% python3 -q
>>> import numpy as np
>>> from numpy import linalg as LA
>>> np.set_printoptions(precision=2, suppress=True, linewidth=140, floatmode="fixed")
>>> F = np.load("layer11.npy")
>>> print(F)
[[2.00 5.00 0.00]
 [5.00 1.00 5.00]
 [0.00 5.00 0.00]]
>>> # equal to its transpose
>>> P = np.triu(np.array([[-1, -2, 2], [0, -1, 0], [-1, 2, -2]]), 1) + np.eye(3)
>>> other = P @ F @ LA.inv(P)
>>> print(np.trace(other), np.trace(F))
3.0 3.0
>>> print(other)
[[-8.00 -3.00  6.00]
 [ 5.00 11.00 -5.00]
 [ 0.00  5.00  0.00]]
>>> print(np.poly(other))
[  1.00  -3.00 -48.00  50.00]
>>> print(P @ F - F @ P)
[[-10.00  12.00 -14.00]
 [  0.00  10.00 -10.00]
 [  0.00   0.00   0.00]]
>>> W2 = np.sign(np.array([[0, 1, 2, 3], [0, 0, 1, 3], [3, 0, 3, 2], [1, 0, 1, 0]]))
>>> other = (np.tril(W2, -1) + np.eye(4)) @ (np.triu(W2, 1) + np.eye(4))
>>> evals = np.array([0, 2, -1, 0])
>>> m1 = np.rint(other * evals @ LA.inv(other)) + 0
>>> print(m1)
[[ 3.00  2.00 -4.00  1.00]
 [ 3.00  2.00 -4.00  1.00]
 [ 4.00  2.00 -6.00  2.00]
 [ 4.00  2.00 -6.00  2.00]]
>>> # looks like rank 2
>>> other = np.array([[9, -9], [-6, 1], [-6, -8], [8, -8]])
>>> print(LA.matrix_rank(m1 @ other))
2
>>> print(np.einsum("ik,kj->ji", m1, other))
[[47.00 47.00 76.00 76.00]
 [-1.00 -1.00 -2.00 -2.00]]
>>> print(np.einsum("ij->j", m1))
[ 14.00   8.00 -20.00   6.00]
>>> print(m1 @ LA.pinv(m1) @ m1)
[[ 3.00  2.00 -4.00  1.00]
 [ 3.00  2.00 -4.00  1.00]
 [ 4.00  2.00 -6.00  2.00]
 [ 4.00  2.00 -6.00  2.00]]
>>> print(np.allclose(m1[:-1].T @ LA.lstsq(m1[:-1].T, m1[-1])[0], m1[-1]))
True
>>> O, _ = LA.qr(np.array([[1.9, -0.1, -0.8, -1.3],
...     [0.8, 1.4, -0.1, 2.3],
...     [0.2, 1.7, 0.3, -0.5],
...     [0.1, -0.1, 1.9, -0.3],
...     [0.5, 1.0, 0.9, 0.7]]))
>>> data = O @ O.T
>>> print(data.round(2) + 0)
[[ 1.00 -0.01  0.00 -0.01  0.02]
 [-0.01  0.87 -0.08 -0.14  0.30]
 [ 0.00 -0.08  0.96 -0.08  0.17]
 [-0.01 -0.14 -0.08  0.85  0.32]
 [ 0.02  0.30  0.17  0.32  0.32]]
>>> print(np.allclose(data[:-1].T @ LA.lstsq(data[:-1].T, data[-1])[0], data[-1]))
True
>>> evals, V = LA.eigh(data)
>>> print(np.round(V @ np.diag(evals) @ V.T, 2) + 0)
[[ 1.00 -0.01  0.00 -0.01  0.02]
 [-0.01  0.87 -0.08 -0.14  0.30]
 [ 0.00 -0.08  0.96 -0.08  0.17]
 [-0.01 -0.14 -0.08  0.85  0.32]
 [ 0.02  0.30  0.17  0.32  0.32]]
>>> print(np.round(V.T @ V, 2) + 0)
[[1.00 0.00 0.00 0.00 0.00]
 [0.00 1.00 0.00 0.00 0.00]
 [0.00 0.00 1.00 0.00 0.00]
 [0.00 0.00 0.00 1.00 0.00]
 [0.00 0.00 0.00 0.00 1.00]]
>>> print(LA.eigvalsh(data + 3 * np.eye(5)))
[3.00 4.00 4.00 4.00 4.00]
>>> print(np.round(LA.eigvalsh(data @ data), 2) + 0)
[0.00 1.00 1.00 1.00 1.00]
>>> print(np.unique(evals.round(6) + 0, return_counts=True)[1])
[1 4]
>>> print((evals > 1e-8).sum(), (evals < -1e-8).sum())
4 0
>>> print(np.round(V.T @ data @ V, 2) + 0)
[[0.00 0.00 0.00 0.00 0.00]
 [0.00 1.00 0.00 0.00 0.00]
 [0.00 0.00 1.00 0.00 0.00]
 [0.00 0.00 0.00 1.00 0.00]
 [0.00 0.00 0.00 0.00 1.00]]
>>> print(evals.round(2) + 0)
[0.00 1.00 1.00 1.00 1.00]
>>> rk = LA.matrix_rank(data)
>>> print(rk)
4
>>> ns = LA.svd(data)[2][rk:].T
>>> print([int(LA.matrix_rank(np.delete(data, i, axis=0))) for i in range(5)])
[4, 4, 4, 4, 4]
>>> print(np.round(ns @ ns.T, 2) + 0)
[[ 0.00  0.01  0.00  0.01 -0.02]
 [ 0.01  0.13  0.08  0.14 -0.30]
 [ 0.00  0.08  0.04  0.08 -0.17]
 [ 0.01  0.14  0.08  0.15 -0.32]
 [-0.02 -0.30 -0.17 -0.32  0.68]]
>>> print([int(LA.matrix_rank(data[:i])) for i in range(1, len(data) + 1)])
[1, 2, 3, 4, 4]
>>> print(ns.shape)
(5, 1)
>>> print(np.allclose(data @ ns, 0))
True
>>> mat = np.load("dump.npy")
>>> print(mat)
[[ 0.41 -2.66 -1.68  0.06 -1.09  1.81 -0.07  0.03]
 [-0.80  2.07  0.56  0.21  0.57 -0.67  1.30  0.08]
 [ 1.40 -2.45 -0.44 -0.03 -0.45  0.89 -1.65 -0.51]
 [-3.00  3.81  1.39 -0.18  1.09 -0.46  4.07  0.96]
 [ 1.30 -2.14 -0.85 -0.28 -0.23  0.92 -1.02 -0.47]
 [ 1.26 -2.23 -1.69  0.80 -1.51  0.71 -1.58  0.11]
 [ 0.60 -1.21 -1.22  0.68 -1.11  0.56 -0.60  0.10]
 [ 1.71 -6.14 -2.69 -0.32 -1.74  3.54 -1.77 -0.45]
 [-1.61  3.51  1.71 -0.01  0.84 -2.14  1.11  0.66]
 [-1.46  2.90  1.54 -0.14  1.07 -0.96  1.71  0.29]
 [ 2.37 -4.62 -1.96 -0.16 -0.87  2.51 -1.74 -1.11]
 [ 0.85 -0.24 -1.01  0.65 -0.57 -0.20 -0.64 -0.09]
 [ 0.25 -1.82 -0.75 -0.06 -0.52  1.32 -0.01 -0.03]
 [ 0.10  0.41 -0.31  0.60 -0.64 -0.76 -0.66  0.38]
 [ 0.87 -2.34 -1.49  0.43 -1.37  0.82 -1.57  0.19]
 [-0.91  2.95  1.53  0.23  0.86 -1.69  0.66  0.23]
 [ 0.65 -0.58 -0.55  0.09 -0.39 -0.35 -1.07 -0.03]
 [ 0.05 -0.31 -0.42  0.21 -0.44  0.07 -0.28  0.18]
 [ 0.83 -3.18 -1.05 -0.59 -0.23  2.46  0.15 -0.70]
 [ 0.30 -0.05 -0.41  0.47 -0.46 -0.22 -0.21  0.30]
 [-0.73  2.07  1.23  0.21  0.43 -1.42  0.14  0.27]
 [-2.06  1.82  0.56  0.83 -0.80 -0.71  1.27  1.69]
 [-2.08  3.80  2.01  0.33  0.67 -1.77  1.64  1.11]
 [-0.74 -0.24  0.67 -0.34  0.24  0.69  0.71  0.15]
 [ 0.06  0.65  0.73  0.20  0.01 -0.81 -0.61  0.11]
 [-0.09  1.53  0.55  0.61 -0.19 -1.58 -0.68  0.44]
 [-1.30  1.34  0.48 -0.12  0.45  0.07  2.33  0.55]
 [ 1.04 -0.43  0.01  0.51 -0.56 -1.01 -2.18 -0.07]
 [-0.84  1.78  0.53  0.27  0.06 -1.05  0.63  0.55]
 [ 1.53 -2.46 -1.20  0.26 -0.90  0.66 -1.68 -0.28]
 [ 1.94 -1.96 -1.17  0.32 -0.80 -0.18 -2.76 -0.61]
 [ 0.05 -0.80 -0.22 -0.49  0.38  1.11  0.82 -0.40]
 [ 0.51 -1.69 -1.25 -0.54 -0.01  1.52  0.47 -0.73]
 [ 0.45 -1.23 -0.80  0.25 -0.79  0.47 -0.80  0.21]
 [-0.89 -0.42 -0.22  0.00 -0.39  0.84  1.35  0.59]
 [ 0.60  0.22  0.12 -0.02  0.23 -0.47 -0.51 -0.40]]
>>> print(LA.matrix_rank(m1, rtol=0.1))
1
>>> print(LA.cond(m1) > 100)
True
>>> print([round(float(x), 2) for x in LA.svd(m1, compute_uv=False)[:3]])
[13.39, 0.9, 0.0]
>>> print(np.argsort(-LA.norm(m1, axis=0).round(6), kind="stable")[:3])
[2 0 1]
